$ python3 -q
>>> import numpy as np
>>> np.set_printoptions(precision=1, suppress=True, linewidth=160)
>>> A = np.loadtxt("mat.csv", delimiter=",")
>>> A.round(1) + 0
array([[ 0.2, -0.1, -0.3,  0.1,  0.3],
       [-0.1,  0.5, -0.4,  0. , -0.3],
       [-0.3, -0.4,  0.7,  0. , -0.2],
       [ 0.1,  0. ,  0. ,  1. ,  0. ],
       [ 0.3, -0.3, -0.2,  0. ,  0.6]])
>>> vec = np.array([1, -2, 2, 1, 0])
>>> A @ (2 * vec)
array([-0.2, -3.8,  3.5,  2.2,  1.3])
>>> (A @ vec).argmax()
np.int64(2)
>>> np.linalg.norm(A @ vec) <= np.linalg.norm(A, 2) * np.linalg.norm(vec) + 1e-9
np.True_
>>> print(round(np.linalg.norm(A, 2) / np.linalg.norm(A), 1))
0.6
>>> np.linalg.matrix_rank(A, rtol=0.1)
np.int64(3)
>>> np.argsort(-np.linalg.norm(A, axis=0).round(6), kind="stable")[:3]
array([3, 2, 4])
>>> np.linalg.cond(A) > 100
np.True_
>>> U, sig, vt = np.linalg.svd(A)
>>> V = vt[:(sig > 1e-8).sum()]
>>> rng = np.random.default_rng(606983)
>>> vec = A[2] + 3 * A[1] + rng.integers(2) * np.eye(5)[3]
>>> vec.round(1) + 0
array([-0.5,  1.3, -0.4,  0. , -1.2])
>>> np.round(V.T @ V, 1) + 0
array([[ 0.2, -0.1, -0.3,  0.1,  0.3],
       [-0.1,  0.5, -0.4,  0. , -0.3],
       [-0.3, -0.4,  0.7,  0. , -0.2],
       [ 0.1,  0. ,  0. ,  1. ,  0. ],
       [ 0.3, -0.3, -0.2,  0. ,  0.6]])
>>> print(np.diag(V.T @ V))
[0.2 0.5 0.7 1.  0.6]
>>> np.round(np.linalg.norm(vec - V.T @ V @ vec), 1)
np.float64(0.0)
>>> m1 = np.loadtxt("case13.csv", delimiter=",")
>>> m1
array([[ -5.6,  -9.3, -11.1, -14.7],
       [ -5.3,  -8.8, -10.5, -13.7],
       [ -4.3,  -7.3,  -8.5, -10.6],
       [ -2.7,  -4.3,  -4.6,  -5.1],
       [ -2.6,  -4.1,  -4.5,  -4.9],
       [ -2.5,  -3.9,  -4.2,  -4.5],
       [ -1.6,  -2.3,  -2.1,  -2. ],
       [ -1.6,  -2.2,  -2.1,  -1.9],
       [ -1. ,  -1.2,  -1. ,  -0.9],
       [ -1. ,  -1.2,  -1. ,  -0.9],
       [ -1. ,  -1.2,  -0.9,  -0.8],
       [ -0.7,  -0.7,  -0.6,  -0.5],
       [ -0.4,  -0.4,  -0.3,  -0.3],
       [  0.4,   0.4,   0.3,   0.3],
       [  0.4,   0.4,   0.3,   0.3],
       [  1.5,   1.4,   0.8,   1. ],
       [  3.8,   3.2,   1.9,   2.9],
       [  4.5,   3.8,   2.3,   3.6],
       [  5.7,   4.8,   2.8,   4.7],
       [  6.9,   5.7,   3.5,   5.9],
       [ 10.6,   8.7,   5.4,  10. ],
       [ 14.4,  11.7,   7.5,  14.4],
       [ 17.8,  14.5,   9.5,  18.6],
       [ 18.8,  15.4,  10.1,  19.9],
       [ 19.1,  15.6,  10.2,  20.2],
       [ 19.8,  16.2,  10.7,  21.1]])
>>> z = m1[:, 1] > np.median(m1[:, 1])
>>> f = m1[z].mean(axis=0) - m1[~z].mean(axis=0)
>>> np.round((((m1 - m1.mean(axis=0)) @ f > 0) == z).mean(), 1)
np.float64(0.9)
>>> z.astype(int)
array([0, 0, 0, 0, 0, 0, 0, 0, 0, 0, 0, 0, 0, 1, 1, 1, 1, 1, 1, 1, 1, 1, 1, 1, 1, 1])
>>> np.argsort(-np.abs(f).round(6), kind="stable")
array([3, 0, 1, 2])
>>> ((m1 - m1.mean(axis=0)) @ f > 0).astype(int)
array([0, 0, 0, 0, 0, 0, 0, 0, 0, 0, 0, 0, 0, 0, 0, 0, 1, 1, 1, 1, 1, 1, 1, 1, 1, 1])
>>> f
array([11.8, 11.5,  9. , 14.1])
>>> W0 = np.array([[2, 2, -2], [0, 2, 0], [-2, 2, 1], [1, 1, 1], [-1, 1, 0]])
>>> f, r1 = W0[3], W0[2]
>>> print(f @ r1)
1
>>> f @ f
np.int64(3)
>>> pr = (f @ r1) / (f @ f) * f
>>> (r1 - pr) @ f
np.float64(0.0)
>>> r1 - pr
array([-2.3,  1.7,  0.7])
>>> np.linalg.matrix_rank(np.outer(f, r1))
np.int64(1)
>>> U, sig, vt = np.linalg.svd(m1)
>>> sig.round(1) + 0
array([82.6, 12.5,  2.9,  0. ])
>>> np.argmax(sig[:-1] / (sig[1:] + 1e-6)) + 1
np.int64(3)
>>> M2 = U[:, :3] @ np.diag(sig[:3]) @ vt[:3]
>>> np.linalg.matrix_rank(M2)
np.int64(3)
>>> vec = np.array([-4, 1, -4])
>>> rhs = W0 @ vec
>>> np.round(np.linalg.pinv(W0) @ W0, 1) + 0
array([[1., 0., 0.],
       [0., 1., 0.],
       [0., 0., 1.]])
>>> try:
...     np.linalg.solve(W0, rhs)
... except np.linalg.LinAlgError as e:
...     print("failed:", e)
... 
failed: Last 2 dimensions of the array must be square
>>> np.linalg.solve(W0.T @ W0, W0.T @ rhs)
array([-4.,  1., -4.])
>>> rhs = rhs + 0.1 * rng.normal(size=5)
>>> rhs
array([ 2. ,  2.1,  6. , -7.1,  5. ])
>>> c, *_ = np.linalg.lstsq(W0, rhs)
>>> np.round(np.linalg.norm(rhs - W0 @ c), 1)
np.float64(0.1)
>>> c
array([-4.,  1., -4.])
>>> np.round(W0.T @ (rhs - W0 @ c), 1) + 0
array([0., 0., 0.])
>>> c.round()
array([-4.,  1., -4.])
>>> M2 = W0[0, 0] * W0[1:] - np.outer(W0[1:, 0], W0[0])
>>> M2
array([[ 0,  4,  0],
       [ 0,  8, -2],
       [ 0,  0,  4],
       [ 0,  4, -2]])
>>> np.flatnonzero(~M2.round(6).any(axis=1))
array([], dtype=int64)
>>> E = np.load("run0.npy")
>>> print(E)
[[-3  1  0]
 [ 1  9  1]
 [ 1  3  2]]
>>> w1 = np.array([[1, 2, -2], [9, -9, -8], [1, 4, 4]])
>>> c = np.array([0, 6, 9])
>>> hid = np.maximum(E @ w1 + c, 0)
>>> (hid > 0).mean(axis=0)
array([1. , 0. , 0.3])
>>> print(np.linalg.matrix_rank(hid))
2
>>> W2 = np.array([[-2, 1], [-3, -2], [-3, 2]])
>>> hid @ W2
array([[ -33,   20],
       [-166,   83],
       [ -60,   30]])
>>> print(round(np.abs(np.linalg.eigvals(E)).max(), 1))
9.5
>>> np.sort(np.abs(np.linalg.eigvals(E)))
array([1.6, 3.1, 9.5])
>>> assert E == E.T
Traceback (most recent call last):
  File "<python-input-68>", line 1, in <module>
    assert E == E.T
           ^^^^^^^^
ValueError: The truth value of an array with more than one element is ambiguous. Use a.any() or a.all()
>>> (E - E.T) / 2
array([[ 0. ,  0. , -0.5],
       [ 0. ,  0. , -1. ],
       [ 0.5,  1. ,  0. ]])
>>> E @ E
array([[10,  6,  1],
       [ 7, 85, 11],
       [ 2, 34,  7]])
>>> round(float(np.linalg.det(E)), 1)
-46.0
>>> M2 = np.array([[4, 1, 4], [0, 1, 0], [3, 3, 3]])
>>> W2 = np.array([[-1, 1], [-2, -2]])
>>> J = np.block([[M2, np.zeros((3, 2))], [np.zeros((2, 3)), W2]])
>>> J
array([[ 4.,  1.,  4.,  0.,  0.],
       [ 0.,  1.,  0.,  0.,  0.],
       [ 3.,  3.,  3.,  0.,  0.],
       [ 0.,  0.,  0., -1.,  1.],
       [ 0.,  0.,  0., -2., -2.]])
>>> U, sig, vt = np.linalg.svd(J)
>>> V = vt[:(sig > 1e-8).sum()]
>>> vec = J[3] + 4 * J[4] + rng.integers(2) * np.eye(5)[3]
>>> vec
array([ 0.,  0.,  0., -8., -7.])
>>> np.allclose(V.T @ V @ vec, vec)
True
>>> np.linalg.matrix_rank(np.vstack([J, vec]))
np.int64(4)
>>> round(np.linalg.norm(vec - V.T @ V @ vec), 1)
np.float64(0.0)
>>> print(np.diag(V.T @ V))
[0.5 1.  0.5 1.  1. ]
>>> np.linalg.lstsq(J[:-1].T, J[-1])[2]
np.int32(3)
>>> round(float(np.trace(np.linalg.pinv(J) @ J)), 1)
4.0
>>> arr = np.load("test14.npy")
>>> arr
array([[ 0,  0,  0,  7],
       [24,  0, 32,  0],
       [ 0,  0,  0,  7],
       [ 0, 12,  0, 19],
       [ 0,  0,  0, 19],
       [18,  0, 24,  0],
       [ 0,  6,  0, 31],
       [ 0,  0,  0, 15],
       [ 0, 12,  0, 27],
       [ 9,  0,  9,  0],
       [ 0,  6,  0,  3],
       [18,  0, 24,  0],
       [ 9,  3, 14,  0],
       [ 0,  9,  0, 31],
       [ 0,  9,  0, 11],
       [ 3,  0,  2,  0],
       [ 0,  0,  0, 27],
       [ 0,  0,  0, 23],
       [ 3,  0,  0,  0]])
>>> cen = arr - arr.mean(axis=1)
Traceback (most recent call last):
  File "<python-input-88>", line 1, in <module>
    cen = arr - arr.mean(axis=1)
          ~~~~^~~~~~~~~~~~~~~~~~
ValueError: operands could not be broadcast together with shapes (19,4) (19,) 
>>> cen = arr - arr.mean(axis=0)
>>> U, sig, vt = np.linalg.svd(cen, full_matrices=False)
>>> np.linalg.matrix_rank(cen)
np.int64(4)
>>> np.abs(vt[0]).argmax()
np.int64(3)
>>> print(np.round(np.abs(vt[-1]), 1) + 0)
[0.8 0.  0.6 0. ]
>>> (np.sign(U[:, 0]) == np.sign(U[0, 0])).astype(int)
array([1, 0, 1, 1, 1, 0, 1, 1, 1, 0, 0, 0, 0, 1, 1, 0, 1, 1, 0])
>>> cen = arr - arr.mean(axis=0)
>>> V = np.linalg.svd(cen)[2][:3]
>>> M2 = cen - cen @ V.T @ V
>>> (cen @ V.T).std(axis=0)
array([15.2,  7.8,  3.7])
>>> np.diag(V.T @ V)
array([0.3, 1. , 0.7, 1. ])
>>> print(np.linalg.norm(M2, axis=1).round(6).argmax())
18
>>> np.round(np.cov(cen @ V.T, rowvar=False), 1) + 0
array([[242.7,   0. ,   0. ],
       [  0. ,  64.9,   0. ],
       [  0. ,   0. ,  14.5]])
>>> print(np.round(np.linalg.norm(M2) / np.linalg.norm(cen), 1))
0.0
>>> print(np.round(M2.std(axis=0), 1) + 0)
[0.5 0.  0.4 0. ]
